$ python3 -q
>>> import numpy as np
>>> import numpy.linalg as la
>>> np.set_printoptions(precision=2, suppress=True, linewidth=160)
>>> def rnd(a):
...     return np.round(a, 2) + 0
... 
>>> M = np.array([[0, 0, 0, 1], [0, 0, 0, 1], [0, 0, 0, 0], [1, 1, 0, 0]])
>>> P = np.triu(np.array([[-7, -4, 5, 1], [5, 5, -8, 9], [-7, 4, -8, -1], [-5, 9, 6, -1]]), 1) + np.eye(4)
>>> B = P @ M @ la.inv(P)
>>> print(rnd(la.det(B)))
0.0
>>> print(la.matrix_rank(B))
2
>>> print(P @ M - M @ P)
[[  1.   1.   0.  -4.]
 [  9.   9.   0.   0.]
 [ -1.  -1.   0.   0.]
 [  0.   4.   3. -10.]]
>>> print(B)
[[  1.   5.  35. -14.]
 [  9.  45. 315. -98.]
 [ -1.  -5. -35.  11.]
 [  1.   5.  35. -11.]]
>>> def softmax(z):
...     e = np.exp(z - z.max(axis=-1, keepdims=True))
...     return e / e.sum(axis=-1, keepdims=True)
... 
>>> print(rnd(softmax(B[2])))
[0. 0. 0. 1.]
>>> print(softmax(B).sum(axis=1))
[1. 1. 1. 1.]
>>> print(rnd(softmax(10 * B[2])))
[0. 0. 0. 1.]
>>> scores = B @ B.T / np.sqrt(4)
>>> print(softmax(scores))
[[0. 1. 0. 0.]
 [0. 1. 0. 0.]
 [0. 0. 1. 0.]
 [0. 1. 0. 0.]]
>>> print(softmax(scores + np.triu(np.full(scores.shape, -np.inf), 1)))
[[1. 0. 0. 0.]
 [0. 1. 0. 0.]
 [0. 0. 1. 0.]
 [0. 1. 0. 0.]]
>>> feats = np.loadtxt("layer6.csv", delimiter=",")
>>> print(feats)
[[  0.5    0.9    1.1    5.49]
 [ -0.2    0.2    1.1    5.47]
 [ -1.7   -0.9   -1.9   -9.47]
 [  1.7   -1.5    0.3    1.51]
 [  0.3   -0.4    1.7    8.49]
 [  1.1   -0.4    0.1    0.48]
 [ -1.8    0.7    0.    -0.02]
 [ -1.9   -1.     0.9    4.5 ]
 [  0.3   -0.9    1.2    5.94]
 [ -0.6    0.6   -0.3   -1.51]
 [  0.6    0.4    0.2    1.01]
 [ -0.7    0.9    1.1    5.52]
 [  0.1    0.4   -1.3   -6.48]
 [ -1.4   -0.6    0.3    1.48]
 [  0.4    0.2   -0.8   -4.04]
 [  0.3    0.5    0.4    1.91]
 [  2.3    1.5   -1.5   -7.53]
 [  1.4   -0.6   -0.4   -1.96]
 [ -0.9    0.     0.9    4.48]
 [ -0.8   -0.2   -2.3  -11.47]
 [  0.4    0.8   -0.4   -1.98]
 [  0.5    0.1    0.8    4.02]
 [ -1.9   -1.    -0.9   -4.47]
 [ -0.1    1.5   -0.6   -3.02]
 [  0.    -0.6    0.5    2.56]
 [ -1.    -0.8    2.3   11.57]]
>>> D = la.norm(feats[:, None] - feats[None], axis=-1)
>>> print((D + 1e9 * np.eye(26)).round(6).argmin(axis=1))
[ 1 11 19  5  8 10  9 18  1 20 15  1 14 24 23 10 12 20  1  2  9 18 14 20 15  4]
>>> print(np.flatnonzero(D[10] < D.mean() / 2))
[ 3  5  6  9 10 13 15 17 20 21 24]
>>> print(D.mean(axis=1).argmax())
19
>>> print(D.shape)
(26, 26)
>>> Ac = (feats - feats.mean(axis=0)) / feats.std(axis=0)
>>> print(np.argwhere(np.abs(Ac) > 2))
[[16  0]
 [19  2]
 [19  3]
 [25  2]
 [25  3]]
>>> print(rnd(Ac.std(axis=0)))
[1. 1. 1. 1.]
>>> c = la.lstsq(np.delete(Ac, 2, axis=1), Ac[:, 2])[0]
>>> print(rnd(c))
[0. 0. 1.]
>>> print(rnd(1 - np.var(Ac[:, 2] - np.delete(Ac, 2, axis=1) @ c)))
1.0
>>> W0 = np.array([[0.0, 2.0, 2.0, 0.0],
...     [1.0, 3.0, 2.0, -1.0],
...     [0.0, 0.0, -2.0, 0.0],
...     [0.0, 0.0, -4.0, 1.0]])
>>> vec = np.array([0, 9, 7, -5])
>>> rhs = W0 @ vec
>>> c, lr = np.zeros(4), 1 / la.norm(W0, 2) ** 2
>>> for i in range(10):
...     c -= lr * W0.T @ (W0 @ c - rhs)
...     if i % 2 == 0: print(i, round(la.norm(W0 @ c - rhs), 2))
... 
0 10.0
2 5.84
4 3.51
6 2.26
8 1.63
>>> print(rnd(la.cond(W0)))
22.72
>>> w, evecs = la.eig(W0)
>>> print(rnd(np.sort(la.eigvals(W0.T))))
[-2.   -0.56  1.    3.56]
>>> print(np.prod(w))
4.0
>>> print(rnd(np.sort(la.eigvals(W0 @ W0))))
[ 0.32  1.    4.   12.68]
>>> f = np.array([2, 2, 2, 3, 1])
>>> J = f[np.abs(np.subtract.outer(np.arange(5), np.arange(5)))]
>>> print(J)
[[2 2 2 3 1]
 [2 2 2 2 3]
 [2 2 2 2 2]
 [3 2 2 2 2]
 [1 3 2 2 2]]
>>> O, evecs = la.qr(J[:, :2])[0], la.qr(J[:, 2:])[0]
>>> sigma = la.svd(O.T @ evecs, compute_uv=False)
>>> print(rnd(la.norm(O @ O.T - evecs @ evecs.T, 2)))
1.0
>>> w, evecs = la.eig(J)
>>> print(rnd(J @ evecs[:, 0] - w[0] * evecs[:, 0]))
[0. 0. 0. 0. 0.]
>>> print(rnd(np.sort(la.eigvals(J @ J))))
[  0.02   0.38   2.39   2.62 108.6 ]
>>> print(rnd(np.prod(w)))
2.0
>>> w, evecs = la.eigvalsh(J)
Traceback (most recent call last):
  File "<python-input-51>", line 1, in <module>
    w, evecs = la.eigvalsh(J)
    ^^^^^^^^
ValueError: too many values to unpack (expected 2)
>>> w, evecs = la.eigh(J)
>>> print(rnd(la.eigvalsh(J + 4 * np.eye(5))))
[ 2.45  3.38  4.12  5.62 14.42]
>>> print(rnd(evecs @ np.diag(w) @ evecs.T))
[[2. 2. 2. 3. 1.]
 [2. 2. 2. 2. 3.]
 [2. 2. 2. 2. 2.]
 [3. 2. 2. 2. 2.]
 [1. 3. 2. 2. 2.]]
>>> print(rnd(la.eigvalsh(J @ J)))
[  0.02   0.38   2.39   2.62 108.6 ]
>>> print(np.abs(evecs[:, -1]).round(6).argmax())
1
>>> print(w.sum(), np.trace(J))
10.0 10
>>> print(rnd(evecs.T @ evecs))
[[1. 0. 0. 0. 0.]
 [0. 1. 0. 0. 0.]
 [0. 0. 1. 0. 0.]
 [0. 0. 0. 1. 0.]
 [0. 0. 0. 0. 1.]]
>>> print(np.unique(w.round(6) + 0, return_counts=True)[1])
[1 1 1 1 1]
>>> print(rnd(evecs.T @ J @ evecs))
[[-1.55  0.    0.    0.    0.  ]
 [ 0.   -0.62  0.    0.    0.  ]
 [ 0.    0.    0.12  0.    0.  ]
 [ 0.    0.    0.    1.62  0.  ]
 [ 0.    0.    0.    0.   10.42]]
>>> B = np.array([[1, 1, 3], [3, 2, 0]])
>>> Z = np.kron(B, J)
>>> print(Z.shape)
(10, 15)
>>> print(la.matrix_rank(Z))
10
>>> O = J.astype(float).copy()
>>> for j in range(5):
...     O[:, j] -= O[:, :j] @ (O[:, :j].T @ O[:, j])
...     O[:, j] /= la.norm(O[:, j])
... 
>>> print(rnd(O.T @ J))
[[ 4.69  4.48  4.26  4.69  4.26]
 [ 0.    2.23  1.31  1.35  1.31]
 [ 0.    0.    0.33  0.72  0.33]
 [ 0.    0.    0.    0.82 -1.22]
 [ 0.    0.    0.    0.    0.71]]
>>> data = np.loadtxt("test18.csv", delimiter=",")
>>> print(data)
[[ 0. -1.  0.  0.]
 [ 1.  0.  0.  0.]
 [ 0.  0.  1.  0.]
 [ 0.  0.  0.  1.]]
>>> f = np.array([1, 0, -3, 2])
>>> B = data + np.outer(f, np.eye(4)[3])
>>> print(la.matrix_rank(la.inv(B) - la.inv(data), tol=1e-8))
1
>>> print(la.matrix_rank(B - data))
1
>>> print(B)
[[ 0. -1.  0.  1.]
 [ 1.  0.  0.  0.]
 [ 0.  0.  1. -3.]
 [ 0.  0.  0.  3.]]
